$ python3 -q
>>> import numpy as np
>>> np.set_printoptions(precision=3, suppress=True, linewidth=120)
>>> data = np.load("case13.npy")
>>> data
array([[ 18.753,  -7.786, -17.468, -12.793],
       [ 21.395,  -7.238, -16.156, -10.276],
       [  6.567,  19.3  ,  -1.911,   6.726],
       [-17.517,  -0.573,  -1.864,   3.821],
       [  7.747,  18.326,  -3.424,   6.035],
       [-15.965,   0.22 ,  -0.785,   5.066],
       [  6.842,  19.884,  -2.912,   7.131],
       [  6.488,  18.774,  -3.977,   5.256],
       [  8.156,  21.001,  -3.469,   6.807],
       [ 20.622,  -8.967, -16.317, -11.819],
       [ 20.426,  -6.231, -15.899, -12.794],
       [ 21.409,  -7.045, -13.322, -11.061]])
>>> x0 = np.array([1, 0, 0, 0])
>>> a = np.maximum(data @ x0, 0)
>>> np.flatnonzero(a > 1e-9)
array([ 0,  1,  2,  4,  6,  7,  8,  9, 10, 11])
>>> a
array([18.753, 21.395,  6.567,  0.   ,  7.747,  0.   ,  6.842,  6.488,  8.156, 20.622, 20.426, 21.409])
>>> data * (a > 1e-9)[:, None]
array([[ 18.753,  -7.786, -17.468, -12.793],
       [ 21.395,  -7.238, -16.156, -10.276],
       [  6.567,  19.3  ,  -1.911,   6.726],
       [ -0.   ,  -0.   ,  -0.   ,   0.   ],
       [  7.747,  18.326,  -3.424,   6.035],
       [ -0.   ,   0.   ,  -0.   ,   0.   ],
       [  6.842,  19.884,  -2.912,   7.131],
       [  6.488,  18.774,  -3.977,   5.256],
       [  8.156,  21.001,  -3.469,   6.807],
       [ 20.622,  -8.967, -16.317, -11.819],
       [ 20.426,  -6.231, -15.899, -12.794],
       [ 21.409,  -7.045, -13.322, -11.061]])
>>> data.T @ a
array([ 2368.824,   -66.035, -1732.783,  -972.297])
>>> arr = np.loadtxt("m.csv", delimiter=",")
>>> arr
array([[ 0.988, -0.149, -0.558,  0.544, -0.604],
       [-0.273,  0.753,  0.827,  0.993, -0.903],
       [ 0.958,  0.1  ,  0.808,  0.647,  0.1  ],
       [-0.978,  0.388,  0.701,  0.139,  0.501],
       [-0.462, -0.462, -0.397, -0.8  , -0.43 ],
       [-0.954,  0.388,  0.188,  0.834, -0.95 ],
       [ 0.508, -0.159, -0.38 , -0.808,  0.971],
       [ 0.188, -0.129,  0.971, -0.515,  0.793],
       [-0.711,  0.696, -0.935,  0.974, -0.867],
       [ 0.997, -0.11 , -0.869,  0.31 ,  0.478],
       [ 0.793, -0.282, -0.99 , -0.565,  0.273],
       [ 0.982, -0.478, -0.93 , -0.05 , -0.89 ],
       [-0.994,  0.885, -0.997,  0.999, -1.   ],
       [ 1.   , -0.749,  0.757, -0.948,  0.967],
       [ 0.808, -0.217,  0.999, -0.67 ,  0.967],
       [ 0.953, -0.235, -1.   ,  0.291, -0.9  ],
       [ 1.   , -0.414, -0.99 ,  0.686, -0.824],
       [-0.05 , -0.371,  0.957, -0.845,  0.797],
       [ 0.572,  0.168,  0.544,  0.864, -0.935],
       [-0.986, -0.327,  0.956, -0.949,  0.831],
       [-0.129, -0.264,  0.585, -0.197, -0.749],
       [-0.478, -0.31 , -0.872, -0.701, -0.178],
       [-0.955, -0.06 ,  0.523, -0.345, -0.537],
       [ 0.966,  0.188, -0.848,  0.9  , -0.874],
       [-0.997,  0.388,  0.982,  0.397, -0.515],
       [ 0.983, -0.778,  0.96 , -0.998,  1.   ],
       [-0.336, -0.119, -0.993, -0.1  , -0.778],
       [-0.995,  0.235,  0.77 ,  0.01 , -0.478],
       [-0.932,  0.53 , -0.824,  0.9  , -0.915]])
>>> Ac = (arr - arr.mean(axis=0)) / arr.std(axis=0)
>>> Ac.std(axis=0)
array([1., 1., 1., 1., 1.])
>>> beta = np.linalg.lstsq(np.delete(Ac, 1, axis=1), Ac[:, 1])[0]
>>> beta
array([-0.556, -0.038,  1.003,  0.399])
>>> round(1 - np.var(Ac[:, 1] - np.delete(Ac, 1, axis=1) @ beta), 3)
np.float64(0.887)
>>> D = np.linalg.norm(arr[:, None] - arr[None], axis=-1)
>>> D[10].round(6).argsort(kind="stable")[:4]
array([10,  9,  6, 11])
>>> D.mean(axis=1).argmax()
np.int64(25)
>>> np.flatnonzero(D[10] < D.mean() / 2)
array([ 6,  9, 10])
>>> D.shape
(29, 29)
>>> W2 = arr[[18, 11]].astype(float)
>>> for _ in range(3):
...     idx = np.linalg.norm(arr[:, None] - W2, axis=-1).argmin(axis=1)
...     W2 = np.array([arr[idx == j].mean(axis=0) for j in range(2)])
... 
>>> idx
array([1, 0, 0, 0, 1, 0, 1, 0, 0, 1, 1, 1, 0, 1, 1, 1, 1, 0, 0, 0, 0, 1, 0, 1, 0, 1, 1, 0, 0])
>>> np.abs(W2[1] - W2[0]).argmax()
np.int64(0)
>>> idx = arr[:, 3] > np.median(arr[:, 3])
>>> r0 = arr[idx].mean(axis=0) - arr[~idx].mean(axis=0)
>>> np.argsort(-np.abs(r0).round(6), kind="stable")
array([3, 4, 1, 2, 0])
>>> ((arr - arr.mean(axis=0)) @ r0 > 0).astype(int)
array([1, 1, 1, 0, 0, 1, 0, 0, 1, 1, 0, 1, 1, 0, 0, 1, 1, 0, 1, 0, 0, 0, 0, 1, 1, 0, 1, 1, 1])
>>> W0 = np.load("w.npy")
>>> W0
array([[ 15.049,  21.904,   6.074, -23.622],
       [ 16.504,  20.705,   4.889, -25.594],
       [ 13.693,  19.906,   4.866, -26.441],
       [ 14.765,  20.907,   3.619, -25.835],
       [ 13.72 ,  18.923,   5.197, -26.259],
       [ 17.111,  21.033,   6.463, -25.982],
       [ 14.354,  20.53 ,   6.969, -24.384],
       [ 14.261,  18.871,   5.324, -25.716],
       [ 13.977,  20.341,   4.56 , -24.581],
       [ 15.24 ,  19.476,   4.672, -27.143],
       [ 15.015,  20.17 ,   5.447, -25.479],
       [ 15.918,  20.513,   4.289, -25.813],
       [ 14.851,  20.105,   5.942, -25.931],
       [ 13.437,  20.045,   5.989, -25.083],
       [ 17.848,  21.127,   5.766, -22.901],
       [ 17.663,  19.35 ,   4.976, -24.783],
       [ 13.771,  21.411,   5.186, -26.957],
       [ 15.705,  18.777,   5.699, -24.197]])
>>> out = np.c_[W0[:, :3] @ np.array([[5, 2, 2], [5, 1, 9], [9, 5, 8]]), np.array([0, 2, 0, 2, 2, 2, 1, 1, 0, 1, 1, 2, 2, 2, 0, 2, 1, 2])]
>>> out
array([[239.431,  82.372, 275.826,   0.   ],
       [230.046,  78.158, 258.465,   2.   ],
       [211.789,  71.622, 245.468,   0.   ],
       [210.931,  68.532, 246.645,   2.   ],
       [209.988,  72.348, 239.323,   2.   ],
       [248.887,  87.57 , 275.223,   2.   ],
       [237.141,  84.083, 269.23 ,   1.   ],
       [213.576,  74.013, 240.953,   1.   ],
       [212.63 ,  71.095, 247.503,   0.   ],
       [215.628,  73.316, 243.14 ,   1.   ],
       [224.948,  77.435, 255.136,   1.   ],
       [220.756,  73.794, 250.765,   2.   ],
       [228.258,  79.517, 258.183,   2.   ],
       [221.311,  76.864, 255.191,   2.   ],
       [246.769,  85.653, 271.967,   0.   ],
       [229.849,  79.556, 249.284,   2.   ],
       [222.584,  74.883, 261.729,   1.   ],
       [223.701,  78.682, 245.995,   2.   ]])
>>> np.linalg.matrix_rank(out)
np.int64(4)
>>> np.round(np.linalg.norm(out - W0 @ np.linalg.lstsq(W0, out)[0], axis=0), 3) + 0
array([0.   , 0.   , 0.   , 2.905])
>>> W2 = W0[[13, 5]].astype(float)
>>> for _ in range(7):
...     idx = np.linalg.norm(W0[:, None] - W2, axis=-1).argmin(axis=1)
...     W2 = np.array([W0[idx == j].mean(axis=0) for j in range(2)])
... 
>>> idx
array([0, 1, 0, 0, 0, 1, 0, 0, 0, 0, 0, 1, 0, 0, 1, 1, 0, 0])
>>> W2
array([[ 14.449,  20.105,   5.35 , -25.51 ],
       [ 17.009,  20.546,   5.277, -25.015]])
>>> W2[1] - W2[0]
array([ 2.56 ,  0.441, -0.073,  0.495])
>>> F = np.load("layer19.npy")
>>> F
array([[ 1.,  2.,  1.,  1.,  1.,  0.,  0.],
       [ 3.,  0.,  1.,  1.,  3.,  0.,  0.],
       [ 0., -1., -1., -3., -2.,  0.,  0.],
       [ 0., -1.,  3., -3.,  1.,  0.,  0.],
       [-2.,  3.,  2.,  2., -1.,  0.,  0.],
       [ 0.,  0.,  0.,  0.,  0.,  1.,  1.],
       [ 0.,  0.,  0.,  0.,  0.,  0., -2.]])
>>> Ac = data - data.mean(axis=0)
>>> Uu, s, VT = np.linalg.svd(Ac, full_matrices=False)
>>> np.round((s ** 2).sum() ** 2 / (s ** 4).sum(), 3)
np.float64(1.638)
>>> s
array([62.724, 37.202,  3.765,  2.167])
>>> np.linalg.matrix_rank(Ac)
np.int64(4)
>>> np.round(Ac.mean(axis=0), 3) + 0
array([0., 0., 0., 0.])
>>> s ** 2 / (s ** 2).sum()
array([0.737, 0.259, 0.003, 0.001])
>>> np.abs(VT[-1])
array([0.077, 0.225, 0.568, 0.788])
>>> (np.sign(Uu[:, 0]) == np.sign(Uu[0, 0])).astype(int)
array([1, 1, 0, 0, 0, 0, 0, 0, 0, 1, 1, 1])
>>> np.searchsorted(np.cumsum(s ** 2) / (s ** 2).sum(), 0.9) + 1
np.int64(2)
>>> out = F[0, 0] * F[1:] - np.outer(F[1:, 0], F[0])
>>> out
array([[ 0., -6., -2., -2.,  0.,  0.,  0.],
       [ 0., -1., -1., -3., -2.,  0.,  0.],
       [ 0., -1.,  3., -3.,  1.,  0.,  0.],
       [ 0.,  7.,  4.,  4.,  1.,  0.,  0.],
       [ 0.,  0.,  0.,  0.,  0.,  1.,  1.],
       [ 0.,  0.,  0.,  0.,  0.,  0., -2.]])
>>> np.flatnonzero(~out.round(6).any(axis=1))
array([], dtype=int64)
>>> x0 = np.array([4, 3, 4, 4, 3, 3, 2])
>>> y = F @ x0
>>> y
array([ 21.,  29., -25.,   0.,  14.,   5.,  -4.])
>>> np.round(np.linalg.solve(F, F[:, 1]), 3) + 0
array([0., 1., 0., 0., 0., 0., 0.])
>>> np.linalg.solve(F.T, F[5])
array([ 0.,  0., -0.,  0., -0.,  1., -0.])
>>> np.linalg.solve(F, y)
array([4., 3., 4., 4., 3., 3., 2.])
>>> r0 = np.array([1, 1, 5])
>>> np.correlate(F[4], F[2], "full")
array([  0.,   0.,   4.,   0., -11., -11.,  -9.,  -1.,  -1.,   1.,   0.,   0.,   0.])
>>> np.array([np.convolve(row, r0, "same") for row in F])
array([[  3.,   8.,  12.,   7.,   6.,   5.,   0.],
       [  3.,  16.,   2.,   9.,   8.,  15.,   0.],
       [ -1.,  -2.,  -9., -10., -17., -10.,   0.],
       [ -1.,   2.,  -5.,  13., -14.,   5.,   0.],
       [  1.,  -5.,  19.,  11.,   9.,  -5.,   0.],
       [  0.,   0.,   0.,   0.,   1.,   2.,   6.],
       [  0.,   0.,   0.,   0.,   0.,  -2.,  -2.]])
>>> np.convolve(F[4], r0)
array([-2.,  1., -5., 19., 11.,  9., -5.,  0.,  0.])
>>> np.cross(F[4, :3], F[2, :3])
array([-1., -2.,  2.])
>>> A = 5 * np.eye(9) + np.ones((9, 9))
>>> A
array([[6., 1., 1., 1., 1., 1., 1., 1., 1.],
       [1., 6., 1., 1., 1., 1., 1., 1., 1.],
       [1., 1., 6., 1., 1., 1., 1., 1., 1.],
       [1., 1., 1., 6., 1., 1., 1., 1., 1.],
       [1., 1., 1., 1., 6., 1., 1., 1., 1.],
       [1., 1., 1., 1., 1., 6., 1., 1., 1.],
       [1., 1., 1., 1., 1., 1., 6., 1., 1.],
       [1., 1., 1., 1., 1., 1., 1., 6., 1.],
       [1., 1., 1., 1., 1., 1., 1., 1., 6.]])
>>> L = np.linalg.cholesky(A)
>>> np.linalg.eigvalsh(A).min() > 0
np.True_
>>> L @ L.T
array([[6., 1., 1., 1., 1., 1., 1., 1., 1.],
       [1., 6., 1., 1., 1., 1., 1., 1., 1.],
       [1., 1., 6., 1., 1., 1., 1., 1., 1.],
       [1., 1., 1., 6., 1., 1., 1., 1., 1.],
       [1., 1., 1., 1., 6., 1., 1., 1., 1.],
       [1., 1., 1., 1., 1., 6., 1., 1., 1.],
       [1., 1., 1., 1., 1., 1., 6., 1., 1.],
       [1., 1., 1., 1., 1., 1., 1., 6., 1.],
       [1., 1., 1., 1., 1., 1., 1., 1., 6.]])
>>> np.diag(L) ** 2
array([6.   , 5.833, 5.714, 5.625, 5.556, 5.5  , 5.455, 5.417, 5.385])
>>> Uu, s, VT = np.linalg.svd(A, full_matrices=False)
>>> np.allclose(Uu * s @ VT, A)
True
>>> (s > 1e-8).sum()
np.int64(9)
>>> np.round(Uu.T @ Uu, 3) + 0
array([[1., 0., 0., 0., 0., 0., 0., 0., 0.],
       [0., 1., 0., 0., 0., 0., 0., 0., 0.],
       [0., 0., 1., 0., 0., 0., 0., 0., 0.],
       [0., 0., 0., 1., 0., 0., 0., 0., 0.],
       [0., 0., 0., 0., 1., 0., 0., 0., 0.],
       [0., 0., 0., 0., 0., 1., 0., 0., 0.],
       [0., 0., 0., 0., 0., 0., 1., 0., 0.],
       [0., 0., 0., 0., 0., 0., 0., 1., 0.],
       [0., 0., 0., 0., 0., 0., 0., 0., 1.]])
>>> np.cumsum(s ** 2) / np.sum(s ** 2)
array([0.495, 0.558, 0.621, 0.684, 0.747, 0.811, 0.874, 0.937, 1.   ])
>>> s
array([14.,  5.,  5.,  5.,  5.,  5.,  5.,  5.,  5.])
>>> round(np.sqrt((s ** 2).sum()), 3), np.round(np.linalg.norm(A), 3)
(np.float64(19.9), np.float64(19.9))
>>> Uu.shape, s.shape, VT.shape
((9, 9), (9,), (9, 9))
>>> np.round(Uu.T @ A @ VT.T, 3) + 0
array([[14.,  0.,  0.,  0.,  0.,  0.,  0.,  0.,  0.],
       [ 0.,  5.,  0.,  0.,  0.,  0.,  0.,  0.,  0.],
       [ 0.,  0.,  5.,  0.,  0.,  0.,  0.,  0.,  0.],
       [ 0.,  0.,  0.,  5.,  0.,  0.,  0.,  0.,  0.],
       [ 0.,  0.,  0.,  0.,  5.,  0.,  0.,  0.,  0.],
       [ 0.,  0.,  0.,  0.,  0.,  5.,  0.,  0.,  0.],
       [ 0.,  0.,  0.,  0.,  0.,  0.,  5.,  0.,  0.],
       [ 0.,  0.,  0.,  0.,  0.,  0.,  0.,  5.,  0.],
       [ 0.,  0.,  0.,  0.,  0.,  0.,  0.,  0.,  5.]])
>>> X = np.load("data.npy")
>>> X
array([[ -6. ,  -1.3,  -0.4,  -2.4],
       [ -1. ,   0.4,   0.2,   0.9],
       [-12. ,   1.1,  -0.1,  -1.4],
       [ 10. ,  -0.9,   1.6,   1. ],
       [ 16. ,   0.1,  -0.9,  -0.3],
       [ -5. ,   0.6,  -0.3,  -0.7],
       [-15. ,  -1.7,  -1.3,   0.4]])
>>> x0 = np.array([1, 1, 2, 0])
>>> y = X @ x0
>>> np.round(np.linalg.lstsq(X, y)[0], 3) + 0
array([1., 1., 2., 0.])
>>> y
array([ -8.1,  -0.2, -11.1,  12.3,  14.3,  -5. , -19.3])
>>> rng = np.random.default_rng(595)
>>> y = y + 0.1 * rng.normal(size=7)
>>> y
array([ -8.009,  -0.087, -11.22 ,  12.16 ,  14.306,  -5.057, -19.078])
>>> beta, *_ = np.linalg.lstsq(X, y)
>>> np.round(X.T @ (y - X @ beta), 3) + 0
array([0., 0., 0., 0.])
>>> [round(float(np.linalg.norm(np.linalg.solve(X.T @ X + lam * np.eye(4), X.T @ y))), 2) for lam in (0, 1, 10, 100)]
[2.35, 2.05, 1.29, 0.96]
>>> np.count_nonzero(X)
np.int64(28)
>>> X.mean(axis=0)
array([-1.857, -0.243, -0.171, -0.357])
>>> X.sum(axis=0)
array([-13. ,  -1.7,  -1.2,  -2.5])
>>> np.diff(X, axis=0)
array([[  5. ,   1.7,   0.6,   3.3],
       [-11. ,   0.7,  -0.3,  -2.3],
       [ 22. ,  -2. ,   1.7,   2.4],
       [  6. ,   1. ,  -2.5,  -1.3],
       [-21. ,   0.5,   0.6,  -0.4],
       [-10. ,  -2.3,  -1. ,   1.1]])
>>> m1 = np.loadtxt("block15.csv", delimiter=",")
>>> m1
array([[-1.,  0.,  0.,  0.],
       [-1.,  0.,  0.,  0.],
       [ 2., -2.,  2.,  0.],
       [-1.,  0.,  2., -1.]])
>>> r0, r1 = m1[3], m1[2]
>>> r0 @ r1
np.float64(2.0)
>>> p = (r0 @ r1) / (r0 @ r0) * r0
>>> (r1 - p) @ r0
np.float64(0.0)
>>> np.outer(r0, r1)
array([[-2.,  2., -2., -0.],
       [ 0., -0.,  0.,  0.],
       [ 4., -4.,  4.,  0.],
       [-2.,  2., -2., -0.]])
>>> np.linalg.matrix_rank(np.outer(r0, r1))
np.int64(1)
>>> J = np.load("out19.npy")
>>> J
array([[ 0.038,  0.018,  0.011,  0.01 ],
       [-0.616, -0.68 ,  0.187,  1.787],
       [-1.219, -1.39 ,  0.417,  3.584],
       [ 1.194,  1.413, -0.396, -3.594],
       [-1.77 , -2.096,  0.618,  5.437],
       [-1.219, -1.393,  0.362,  3.586],
       [-0.588, -0.65 ,  0.17 ,  1.78 ],
       [-1.202, -1.392,  0.407,  3.606],
       [ 1.204,  1.383, -0.42 , -3.576],
       [-1.182, -1.399,  0.387,  3.605],
       [-0.011,  0.024, -0.019, -0.006],
       [-1.192, -1.428,  0.457,  3.599],
       [-1.774, -2.079,  0.585,  5.409],
       [-1.202, -1.39 ,  0.403,  3.585],
       [ 0.014,  0.003,  0.044,  0.013],
       [-0.596, -0.697,  0.197,  1.782],
       [-0.621, -0.675,  0.184,  1.791],
       [ 1.812,  2.083, -0.606, -5.375],
       [ 1.2  ,  1.413, -0.411, -3.596],
       [-1.199, -1.386,  0.386,  3.574],
       [-0.022, -0.004,  0.004, -0.007],
       [ 1.209,  1.382, -0.394, -3.59 ],
       [-0.012, -0.011, -0.006,  0.017],
       [ 1.199,  1.441, -0.403, -3.609],
       [ 1.809,  2.113, -0.608, -5.421],
       [ 0.612,  0.674, -0.193, -1.797],
       [-0.565, -0.745,  0.194,  1.839],
       [-0.584, -0.688,  0.205,  1.818],
       [ 1.251,  1.416, -0.43 , -3.594],
       [-1.165, -1.355,  0.352,  3.587],
       [-1.184, -1.39 ,  0.372,  3.605],
       [-1.205, -1.418,  0.434,  3.599],
       [ 1.792,  2.121, -0.603, -5.365],
       [-0.586, -0.714,  0.216,  1.818],
       [ 0.623,  0.687, -0.242, -1.793]])
>>> idx = rng.permutation(4)
>>> out = J[:, idx] * rng.choice([-1, 1], 4)
>>> out
array([[ 0.01 , -0.011,  0.038, -0.018],
       [ 1.787, -0.187, -0.616,  0.68 ],
       [ 3.584, -0.417, -1.219,  1.39 ],
       [-3.594,  0.396,  1.194, -1.413],
       [ 5.437, -0.618, -1.77 ,  2.096],
       [ 3.586, -0.362, -1.219,  1.393],
       [ 1.78 , -0.17 , -0.588,  0.65 ],
       [ 3.606, -0.407, -1.202,  1.392],
       [-3.576,  0.42 ,  1.204, -1.383],
       [ 3.605, -0.387, -1.182,  1.399],
       [-0.006,  0.019, -0.011, -0.024],
       [ 3.599, -0.457, -1.192,  1.428],
       [ 5.409, -0.585, -1.774,  2.079],
       [ 3.585, -0.403, -1.202,  1.39 ],
       [ 0.013, -0.044,  0.014, -0.003],
       [ 1.782, -0.197, -0.596,  0.697],
       [ 1.791, -0.184, -0.621,  0.675],
       [-5.375,  0.606,  1.812, -2.083],
       [-3.596,  0.411,  1.2  , -1.413],
       [ 3.574, -0.386, -1.199,  1.386],
       [-0.007, -0.004, -0.022,  0.004],
       [-3.59 ,  0.394,  1.209, -1.382],
       [ 0.017,  0.006, -0.012,  0.011],
       [-3.609,  0.403,  1.199, -1.441],
       [-5.421,  0.608,  1.809, -2.113],
       [-1.797,  0.193,  0.612, -0.674],
       [ 1.839, -0.194, -0.565,  0.745],
       [ 1.818, -0.205, -0.584,  0.688],
       [-3.594,  0.43 ,  1.251, -1.416],
       [ 3.587, -0.352, -1.165,  1.355],
       [ 3.605, -0.372, -1.184,  1.39 ],
       [ 3.599, -0.434, -1.205,  1.418],
       [-5.365,  0.603,  1.792, -2.121],
       [ 1.818, -0.216, -0.586,  0.714],
       [-1.793,  0.242,  0.623, -0.687]])
>>> Uu, _, VT = np.linalg.svd(J.T @ out)
>>> idx
array([3, 2, 0, 1])
>>> np.round(Uu @ VT, 3) + 0
array([[ 0.,  0.,  1.,  0.],
       [ 0.,  0.,  0., -1.],
       [ 0., -1.,  0.,  0.],
       [ 1.,  0.,  0.,  0.]])
